$ python -q
>>> import numpy as np
>>> import numpy.linalg as la
>>> np.set_printoptions(precision=3, suppress=True, linewidth=140, floatmode="fixed")
>>> rd = lambda a: np.round(a, 3) + 0
>>> data = np.load("dump.npy")
>>> data
array([[ 1.900,  0.500,  0.000],
       [ 0.100,  1.700, -3.000],
       [ 0.400, -1.500,  2.700]])
>>> B = data / la.norm(data, axis=1, keepdims=True)
>>> gram = B @ B.T
>>> rd(la.norm(B, axis=1))
array([1.000, 1.000, 1.000])
>>> rd(gram[0])
array([1.000, 0.153, 0.002])
>>> (np.abs(gram) > 0.9).astype(int)
array([[1, 0, 0],
       [0, 1, 1],
       [0, 1, 1]])
>>> np.argwhere(np.triu(np.abs(gram) > 0.95, 1))
array([[1, 2]])
>>> rd(gram)
array([[ 1.000,  0.153,  0.002],
       [ 0.153,  1.000, -0.988],
       [ 0.002, -0.988,  1.000]])
>>> evals, V = la.eig(data)
>>> rd(evals)
array([-0.064,  2.034,  4.330])
>>> rd(np.sort(la.eigvals(data.T)))
array([-0.064,  2.034,  4.330])
>>> rd(np.sort(la.eigvals(data @ data)))
array([ 0.004,  4.138, 18.748])
>>> rd(data @ V[:, 0] - evals[0] * V[:, 0])
array([0.000, 0.000, 0.000])
>>> O, V = la.qr(data[:, :2])[0], la.qr(data[:, 2:])[0]
>>> sig = la.svd(O.T @ V, compute_uv=False)
>>> rd(sig)
array([1.000])
>>> rd(np.degrees(np.arccos(sig.clip(0, 1))))
array([1.786])
>>> rd(la.norm(O @ O.T - V @ V.T, 2))
np.float64(1.0)
>>> Uu, sig, Vh = la.svd(data, full_matrices=False)
>>> rd(np.abs(Vh[0]))
array([0.024, 0.493, 0.870])
>>> Uu.shape, sig.shape, Vh.shape
((3, 3), (3,), (3, 3))
>>> rd(Uu.T @ data @ Vh.T)
array([[4.637, 0.000, 0.000],
       [0.000, 1.989, 0.000],
       [0.000, 0.000, 0.061]])
>>> np.abs(Uu[:, 0]).round(6).argmax()
np.int64(1)
>>> (sig > 1e-8).sum()
np.int64(3)
>>> rd(sig)
array([4.637, 1.989, 0.061])
>>> rd(np.sqrt((sig ** 2).sum())), rd(la.norm(data))
(np.float64(5.046), np.float64(5.046))
>>> np.allclose(Uu * sig @ Vh, data)
True
>>> rd(np.cumsum(sig ** 2) / np.sum(sig ** 2))
array([0.844, 1.000, 1.000])
>>> M = np.array([[-5, 0, 0, 0], [0, 3, 0, 0], [0, 0, 1, 0], [0, 0, 0, -3]])
>>> # triangular: eigenvalues sit on the diagonal
>>> evals, V = la.eig(M)
>>> rd(np.sort(la.eigvals(M @ M)))
array([ 1.000,  9.000,  9.000, 25.000])
>>> rd(np.sort(la.eigvals(la.inv(M))))
array([-0.333, -0.200,  0.333,  1.000])
>>> np.prod(evals)
np.float64(45.0)
>>> evals
array([-5.000,  3.000,  1.000, -3.000])
>>> (la.matrix_power((M != 0) + (M.T != 0) + np.eye(4), 4) > 0).astype(int)
array([[1, 0, 0, 0],
       [0, 1, 0, 0],
       [0, 0, 1, 0],
       [0, 0, 0, 1]])
>>> u, r1 = M[3], M[0]
>>> u @ u
np.int64(9)
>>> p = (u @ r1) / (u @ u) * u
>>> la.matrix_rank(np.outer(u, r1))
np.int64(1)
>>> (r1 - p) @ u
np.float64(0.0)
>>> r1 - p
array([-5.000,  0.000,  0.000,  0.000])
>>> rd(la.norm(u + r1) ** 2 + la.norm(u - r1) ** 2)
np.float64(68.0)
>>> np.outer(u, r1)
array([[ 0,  0,  0,  0],
       [ 0,  0,  0,  0],
       [ 0,  0,  0,  0],
       [15,  0,  0,  0]])
>>> rd(la.eigvalsh(M).min())
np.float64(-5.0)
>>> arr = np.load("sample16.npy")
>>> rd(arr)
array([[0.400, 0.200, 0.200, 0.200],
       [0.500, 0.500, 0.000, 0.000],
       [0.250, 0.250, 0.500, 0.000],
       [0.000, 0.333, 0.333, 0.333]])
>>> rd(np.poly(arr))
array([ 1.000, -1.733,  0.967, -0.267,  0.033])
>>> rd(np.einsum("ii->", arr))
np.float64(1.733)
>>> proj = np.triu(np.array([[2, 2, 2, 1], [1, 0, 2, 2], [2, 2, 3, 1], [0, 2, 0, 0]]), 1) + np.eye(4)
>>> B = proj @ arr @ la.inv(proj)
>>> rd(la.det(B))
np.float64(0.033)
>>> m1 = np.load("mat.npy")
>>> m1
array([[ 0.000,  0.500,  0.500],
       [-0.100,  0.300, -0.400],
       [ 0.400, -2.500, -1.500],
       [ 0.300,  0.500,  0.200],
       [ 0.000, -1.000,  0.400],
       [ 0.300,  0.400, -0.800],
       [ 0.000, -0.200,  1.300],
       [-0.300, -0.400,  0.700],
       [-0.700, -0.200,  0.300],
       [-0.500,  0.800,  0.600],
       [-0.500, -0.900, -0.100],
       [-0.800,  0.100, -2.800],
       [ 1.300, -0.600,  1.000],
       [ 1.700,  1.900,  0.400],
       [-1.500, -0.600, -0.300],
       [ 0.400,  1.000,  1.000],
       [ 0.400, -0.500, -0.400],
       [-0.700,  0.400,  0.200],
       [-0.600, -1.500,  2.500],
       [ 0.600,  0.900, -2.600],
       [-0.800, -0.600, -0.600],
       [-0.400, -0.300,  0.200],
       [-2.300,  0.700, -0.400],
       [-1.300,  0.000, -0.700],
       [-0.200,  0.900,  0.600],
       [ 4.500,  2.100, -0.600],
       [-0.100, -2.400, -0.600]])
>>> Xc = (m1 - m1.mean(axis=0)) / m1.std(axis=0)
>>> np.argwhere(np.abs(Xc) > 2)
array([[ 2,  1],
       [11,  2],
       [18,  2],
       [19,  2],
       [25,  0],
       [25,  1],
       [26,  1]])
>>> Xc.std(axis=0)
array([1.000, 1.000, 1.000])
>>> beta = la.lstsq(np.delete(Xc, 2, axis=1), Xc[:, 2])[0]
>>> np.abs(beta).argmax()
np.int64(1)
>>> rd(1 - np.var(Xc[:, 2] - np.delete(Xc, 2, axis=1) @ beta))
np.float64(0.001)
>>> rd(beta)
array([ 0.002, -0.029])
>>> dist = la.norm(m1[:, None] - m1[None], axis=-1)
>>> dist.mean(axis=1).argmax()
np.int64(25)
>>> dist[6].round(6).argsort(kind="stable")[:4]
array([ 6,  7,  0, 21])
>>> la.matrix_rank(dist ** 2)
np.int64(5)
>>> (dist + 1e9 * np.eye(27)).round(6).argmin(axis=1)
array([ 3,  5, 26,  0, 10,  1,  7, 21, 21, 24, 20, 19,  6, 15, 23, 24,  1,  9,  6, 11, 10,  8, 23, 14,  9, 13,  2])
>>> np.flatnonzero(dist[6] < dist.mean() / 2)
array([0, 6, 7])
>>> rd(dist[:5, :5])
array([[0.000, 0.927, 3.628, 0.424, 1.503],
       [0.927, 0.000, 3.050, 0.748, 1.530],
       [3.628, 3.050, 0.000, 3.450, 2.454],
       [0.424, 0.748, 3.450, 0.000, 1.543],
       [1.503, 1.530, 2.454, 1.543, 0.000]])
>>> vec = np.array([-5, -3, 3])
>>> target = m1 @ vec
>>> rd(la.lstsq(m1, target)[0])
array([-5.000, -3.000,  3.000])
>>> rng = np.random.default_rng(57133)
>>> target = target + 0.3 * rng.normal(size=27)
>>> rd(target)
array([  0.247,  -1.686,   0.879,  -2.570,   4.495,  -4.813,   4.223,   4.754,   4.733,   1.414,   4.848,  -4.549,  -1.417, -12.944,
         8.677,  -2.444,  -1.684,   3.108,  15.393, -13.876,   3.700,   3.644,   7.717,   3.747,   0.231, -30.574,   6.506])
>>> beta, *_ = la.lstsq(m1, target)
>>> beta.round()
array([-5.000, -3.000,  3.000])
>>> [round(float(la.norm(la.solve(m1.T @ m1 + lam * np.eye(3), m1.T @ target))), 2) for lam in (0, 1, 10, 100)]
[6.57, 6.42, 5.35, 2.03]
>>> rd(m1.T @ (target - m1 @ beta))
array([0.000, 0.000, 0.000])
>>> X = np.load("layer15.npy")
>>> X
array([[-3.000, -3.000,  3.000],
       [ 0.000,  3.000,  0.000],
       [-6.000, -3.000,  6.000]])
>>> # rank 2
>>> z = rng.permutation(3)
>>> z
array([0, 2, 1])
>>> B = X[z][:, z]
>>> rd(np.sort(np.abs(la.eigvals(B))))
array([0.000, 3.000, 3.000])
>>> B
array([[-3.000,  3.000, -3.000],
       [-6.000,  6.000, -3.000],
       [ 0.000,  0.000,  3.000]])
>>> np.trace(B)
np.float64(6.0)
>>> np.allclose(B, X)
False
>>> mat = np.array([[1.7, -0.2], [-0.1, 1.4]])
>>> mat
array([[ 1.700, -0.200],
       [-0.100,  1.400]])
>>> vec = np.array([2, -1])
>>> target = mat @ vec
>>> rd(target)
array([ 3.600, -1.600])
>>> rd(la.solve(mat, target))
array([ 2.000, -1.000])
>>> rd(la.solve(mat, 2 * target))
array([ 4.000, -2.000])
>>> rd(la.solve(mat, target + mat[:, 1]))
array([2.000, 0.000])
>>> B = mat / np.sqrt((mat ** 2).mean(axis=1, keepdims=True))
>>> rd(mat - mat.mean(axis=1, keepdims=True))
array([[ 0.950, -0.950],
       [-0.750,  0.750]])
>>> vec = np.array([9, 6])
>>> target = mat @ vec
>>> beta, lr = np.zeros(2), 1 / la.norm(mat, 2) ** 2
>>> for i in range(250):
...     beta -= lr * mat.T @ (mat @ beta - target)
...     if i % 50 == 0: print(i, round(la.norm(mat @ beta - target), 3))
... 
0 5.148
50 0.0
100 0.0
150 0.0
200 0.0
>>> rd(la.cond(mat))
np.float64(1.317)
>>> A = np.load("m.npy")
>>> A
array([[ 0,  0,  0],
       [ 0,  5, -2],
       [ 0,  2,  3],
       [ 0,  0,  0]])
>>> # row 3 repeats row 0
>>> [round(float(x), 3) for x in la.svd(A, compute_uv=False)[:3]]
[5.472, 3.472, 0.0]
>>> la.cond(A) > 100
np.True_
>>> np.argsort(-la.norm(A, axis=0).round(6), kind="stable")[:3]
array([1, 2, 0])
>>> la.matrix_rank(A, rtol=0.1)
np.int64(2)
>>> rd(la.norm(A, 2) / la.norm(A))
np.float64(0.844)
>>> r = la.matrix_rank(A)
>>> r
np.int64(2)
>>> N = la.svd(A)[2][r:].T
>>> N[:, 0] / N[np.abs(N[:, 0]).round(6).argmax(), 0]
array([1.000, 0.000, 0.000])
>>> [int(la.matrix_rank(np.delete(A, i, axis=0))) for i in range(4)]
[2, 1, 1, 2]
>>> A @ N
array([[0.000],
       [0.000],
       [0.000],
       [0.000]])
>>> la.matrix_rank(A.T @ A), la.matrix_rank(A @ A.T)
(np.int64(2), np.int64(2))
>>> N.shape
(3, 1)
>>> [int(la.matrix_rank(A[:i])) for i in range(1, len(A) + 1)]
[0, 1, 2, 2]
>>> [int(la.matrix_rank(A[:, :j + 1])) for j in range(3)]
[0, 1, 2]
>>> u = np.array([3, 4, -1])
>>> np.convolve(A[0], u)
array([0, 0, 0, 0, 0])
>>> O, R = la.qr(mat)
>>> rd(R)
array([[-1.703,  0.282],
       [ 0.000,  1.386]])
>>> rd(O)
array([[-0.998,  0.059],
       [ 0.059,  0.998]])
>>> rd(O.T @ O)
array([[1.000, 0.000],
       [0.000, 1.000]])
>>> np.trace(O @ O.T)
np.float64(2.0)
>>> Uu, sig, Vh = la.svd(A)
>>> np.argmax(sig[:-1] / (sig[1:] + 1e-6)) + 1
np.int64(2)
>>> B = Uu[:, :2] @ np.diag(sig[:2]) @ Vh[:2]
>>> la.matrix_rank(B)
np.int64(2)
>>> F = np.load("out9.npy")
>>> F
array([[3, 6, 4, 0],
       [9, 9, 5, 0],
       [6, 2, 0, 4],
       [6, 3, 8, 6]])
>>> vec = np.array([3, 0, 2, 0])
>>> h = np.maximum(F @ vec, 0)
>>> np.flatnonzero(h > 1e-9)
array([0, 1, 2, 3])
>>> np.maximum(F @ vec, 0) - np.maximum(-F @ vec, 0)
array([17, 37, 18, 34])
>>> F * (h > 1e-9)[:, None]
array([[3, 6, 4, 0],
       [9, 9, 5, 0],
       [6, 2, 0, 4],
       [6, 3, 8, 6]])
